% ipython --no-banner

In [1]: import numpy as np

In [2]: from numpy import linalg as LA

In [3]: np.set_printoptions(precision=3, suppress=True, linewidth=120, sign=" ")

In [4]: def rd(a):
   ...:     return np.round(a, 3) + 0
   ...: 

In [5]: arr = np.load("arr.npy")

In [6]: arr
Out[6]: 
array([[ -1,   2,  -1],
       [  1,   1,  -1],
       [  0,   1,   0],
       [  0,   3,   1],
       [  2,   2,  -1],
       [  3,   1,   1],
       [  1,   0,   1],
       [  2,  -2,   2],
       [  2,  -3,   3],
       [  1,  -1,   2],
       [  0,  -2,   4],
       [  1,  -2,   4],
       [  0,  -4,   3],
       [  0,  -5,   1],
       [  1,  -6,   3],
       [ -1,  -8,   1],
       [ -3,  -9,   3],
       [ -4,  -8,   5],
       [ -3,  -6,   5],
       [ -3,  -8,   4],
       [ -3,  -8,   6],
       [ -3, -10,   7],
       [ -1, -10,   5]])

In [7]: other = np.c_[arr[:, :2] @ np.array([[8, 0], [-5, 9]]), np.array([1, -1, -3, -1, -1, -3, -2, 3, 2, -1, 1, 1, 1, 1, 3, 0, -2, -1, -1, 3, 3, 0, 0])]

In [8]: other
Out[8]: 
array([[-18,  18,   1],
       [  3,   9,  -1],
       [ -5,   9,  -3],
       [-15,  27,  -1],
       [  6,  18,  -1],
       [ 19,   9,  -3],
       [  8,   0,  -2],
       [ 26, -18,   3],
       [ 31, -27,   2],
       [ 13,  -9,  -1],
       [ 10, -18,   1],
       [ 18, -18,   1],
       [ 20, -36,   1],
       [ 25, -45,   1],
       [ 38, -54,   3],
       [ 32, -72,   0],
       [ 21, -81,  -2],
       [  8, -72,  -1],
       [  6, -54,  -1],
       [ 16, -72,   3],
       [ 16, -72,   3],
       [ 26, -90,   0],
       [ 42, -90,   0]])

In [9]: LA.matrix_rank(np.c_[arr, other])
Out[9]: np.int64(4)

In [10]: rd(LA.lstsq(arr, other[:, 0])[0])
Out[10]: array([ 8., -5.,  0.])

In [11]: LA.matrix_rank(other)
Out[11]: np.int64(3)

In [12]: rd(LA.norm(LA.qr(arr)[0].T @ other, axis=0) ** 2 / ((other ** 2).sum(axis=0) + 1e-12))
Out[12]: array([ 1.   ,  1.   ,  0.107])

In [13]: rd(LA.norm(other - arr @ LA.lstsq(arr, other)[0], axis=0))
Out[13]: array([ 0.   ,  0.   ,  8.293])

In [14]: F = np.array([[6.0, 5.0, 5.0, 0.0],
    ...:     [5.0, 6.0, 5.0, 0.0],
    ...:     [5.0, 5.0, 6.0, 0.0],
    ...:     [0.0, 0.0, 0.0, 6.0]])

In [15]: w, vecs = LA.eig(F)

In [16]: np.prod(w)
Out[16]: np.float64(96.0)

In [17]: rd(np.sort(LA.eigvals(F @ F)))
Out[17]: array([   1.,    1.,   36.,  256.])

In [18]: rd(np.sort(LA.eigvals(F.T)))
Out[18]: array([  1.,   1.,   6.,  16.])

In [19]: w
Out[19]: array([  1.,  16.,   1.,   6.])

In [20]: x = np.ones(4)

In [21]: for _ in range(7):
    ...:     x = F @ x
    ...:     x /= LA.norm(x)
    ...:     print(round(x @ F @ x, 3))
    ...: 
15.552
15.935
15.991
15.999
16.0
16.0
16.0

In [22]: rd(LA.eigvalsh(F)[-1])
Out[22]: np.float64(16.0)

In [23]: rd(x)
Out[23]: array([ 0.577,  0.577,  0.577,  0.001])

In [24]: K = np.loadtxt("sample13.csv", delimiter=",")

In [25]: K
Out[25]: 
array([[ 12.368,  -7.712,  -6.218],
       [ 17.851,  17.385, -16.119],
       [ 16.979,  17.428, -17.593],
       [ 12.178,  -9.294,  -5.397],
       [ 12.807,  -7.532,  -6.554],
       [ 15.779,  16.089, -13.874],
       [ -3.624,  -1.858,  -2.108],
       [ -3.175,  -2.141,  -1.493],
       [ 11.098,  -8.523,  -7.615],
       [ 12.435,  -8.356,  -8.251]])

In [26]: rd(LA.norm(K) ** 2 / LA.norm(K, 2) ** 2)
Out[26]: np.float64(1.374)

In [27]: rd(LA.norm(K, "nuc"))
Out[27]: np.float64(90.643)

In [28]: LA.norm(K, axis=1).argmax()
Out[28]: np.int64(2)

In [29]: rd(LA.norm(K, axis=1))
Out[29]: array([ 15.846,  29.677,  30.026,  16.242,  16.239,  26.464,   4.586,   4.11 ,  15.931,  17.104])

In [30]: rd(K[8] @ K[9])
Out[30]: np.float64(272.053)

In [31]: Xs = K - K.mean(axis=0)

In [32]: vecs = LA.svd(Xs)[2][:2]

In [33]: other = Xs - Xs @ vecs.T @ vecs

In [34]: rd(LA.norm(other) / LA.norm(Xs))
Out[34]: np.float64(0.064)

In [35]: dist = LA.norm(K[:, None] - K[None], axis=-1)

In [36]: rd(LA.norm(K, axis=1))
Out[36]: array([ 15.846,  29.677,  30.026,  16.242,  16.239,  26.464,   4.586,   4.11 ,  15.931,  17.104])

In [37]: dist[3].round(6).argsort(kind="stable")[:4]
Out[37]: array([ 3,  0,  4,  8])

In [38]: rd(dist[:5, :5])
Out[38]: 
array([[  0.   ,  27.531,  27.976,   1.792,   0.581],
       [ 27.531,   0.   ,   1.713,  29.307,  27.162],
       [ 27.976,   1.713,   0.   ,  29.763,  27.609],
       [  1.792,  29.307,  29.763,   0.   ,   2.2  ],
       [  0.581,  27.162,  27.609,   2.2  ,   0.   ]])

In [39]: dist.mean(axis=1).argmax()
Out[39]: np.int64(2)

In [40]: np.flatnonzero(dist[3] < dist.mean() / 2)
Out[40]: array([ 0,  3,  4,  8,  9])

In [41]: rng = np.random.default_rng(230)

In [42]: lab = rng.permutation(3)

In [43]: other = K[:, lab] * rng.choice([-1, 1], 3)

In [44]: other
Out[44]: 
array([[ -7.712,  -6.218, -12.368],
       [ 17.385, -16.119, -17.851],
       [ 17.428, -17.593, -16.979],
       [ -9.294,  -5.397, -12.178],
       [ -7.532,  -6.554, -12.807],
       [ 16.089, -13.874, -15.779],
       [ -1.858,  -2.108,   3.624],
       [ -2.141,  -1.493,   3.175],
       [ -8.523,  -7.615, -11.098],
       [ -8.356,  -8.251, -12.435]])

In [45]: left, _, Vt = LA.svd(K.T @ other)

In [46]: lab
Out[46]: array([ 1,  2,  0])

In [47]: rd(LA.lstsq(K, other)[0])
Out[47]: 
array([[ 0.,  0., -1.],
       [ 1.,  0.,  0.],
       [ 0.,  1.,  0.]])

In [48]: rd(left @ Vt)
Out[48]: 
array([[ 0.,  0., -1.],
       [ 1.,  0.,  0.],
       [ 0.,  1.,  0.]])

In [49]: other = np.array([[8, 6, 2], [1, 9, 2]])

In [50]: feats = other.T @ other

In [51]: feats
Out[51]: 
array([[  65,   57,   18],
       [  57,  117,   30],
       [  18,   30,    8]])

In [52]: rd(feats @ LA.pinv(feats) @ feats)
Out[52]: 
array([[  65.,   57.,   18.],
       [  57.,  117.,   30.],
       [  18.,   30.,    8.]])

In [53]: LA.lstsq(feats[:-1].T, feats[-1])[2]
Out[53]: np.int32(2)

In [54]: left, s, Vt = LA.svd(feats)

In [55]: vecs = Vt[:(s > 1e-8).sum()]

In [56]: x = feats[0] + -1 * feats[1] + rng.integers(2) * np.eye(3)[2]

In [57]: x
Out[57]: array([  8., -60., -11.])

In [58]: np.allclose(vecs.T @ vecs @ x, x)
Out[58]: False

In [59]: rd(LA.norm(x - vecs.T @ vecs @ x))
Out[59]: np.float64(0.974)

In [60]: other = np.array([[5, 5], [2, 4], [1, 4]])

In [61]: np.einsum("ik,kj->ji", feats, other)
Out[61]: 
array([[ 457,  549,  158],
       [ 625,  873,  242]])

In [62]: feats @ other
Out[62]: 
array([[ 457,  625],
       [ 549,  873],
       [ 158,  242]])

In [63]: np.einsum("ij->j", feats)
Out[63]: array([ 140,  204,   56])

In [64]: mat = np.loadtxt("case17.csv", delimiter=",")

In [65]: mat
Out[65]: 
array([[ 1., -1., -1.,  2.],
       [-1.,  1., -1., -1.],
       [-1., -1.,  1., -1.],
       [ 2., -1., -1.,  1.]])

In [66]: lab = rng.permutation(4)

In [67]: lab
Out[67]: array([ 2,  0,  3,  1])

In [68]: other = mat[lab][:, lab]

In [69]: other
Out[69]: 
array([[ 1., -1., -1., -1.],
       [-1.,  1.,  2., -1.],
       [-1.,  2.,  1., -1.],
       [-1., -1., -1.,  1.]])

In [70]: np.trace(other)
Out[70]: np.float64(4.0)

In [71]: np.diag(other)
Out[71]: array([ 1.,  1.,  1.,  1.])

In [72]: rd(LA.det(other)), rd(LA.det(mat[lab]))
Out[72]: (np.float64(8.0), np.float64(-8.0))

In [73]: rd(np.sort(np.abs(LA.eigvals(other))))
Out[73]: array([ 1.,  1.,  2.,  4.])

In [74]: np.allclose(other, mat)
Out[74]: False

In [75]: w, vecs = LA.eigh(mat)

In [76]: x = np.array([-5, 3, 5, 2])

In [77]: (np.sign(vecs[:, -1].round(6)) == np.sign(vecs[0, -1].round(6))).astype(int)
Out[77]: array([ 1,  0,  0,  1])

In [78]: rd(LA.eigvalsh(mat[1:, 1:]))
Out[78]: array([-1.,  2.,  2.])

In [79]: np.abs(mat).sum(axis=1).max(), np.abs(w).max()
Out[79]: (np.float64(5.0), np.float64(4.0))

In [80]: x @ mat @ x
Out[80]: np.float64(41.0)

In [81]: other = mat / np.sqrt((mat ** 2).mean(axis=1, keepdims=True))

In [82]: mat - mat.mean(axis=1, keepdims=True)
Out[82]: 
array([[ 0.75, -1.25, -1.25,  1.75],
       [-0.5 ,  1.5 , -0.5 , -0.5 ],
       [-0.5 , -0.5 ,  1.5 , -0.5 ],
       [ 1.75, -1.25, -1.25,  0.75]])

In [83]: LA.matrix_rank(mat - mat.mean(axis=1, keepdims=True))
Out[83]: np.int64(3)
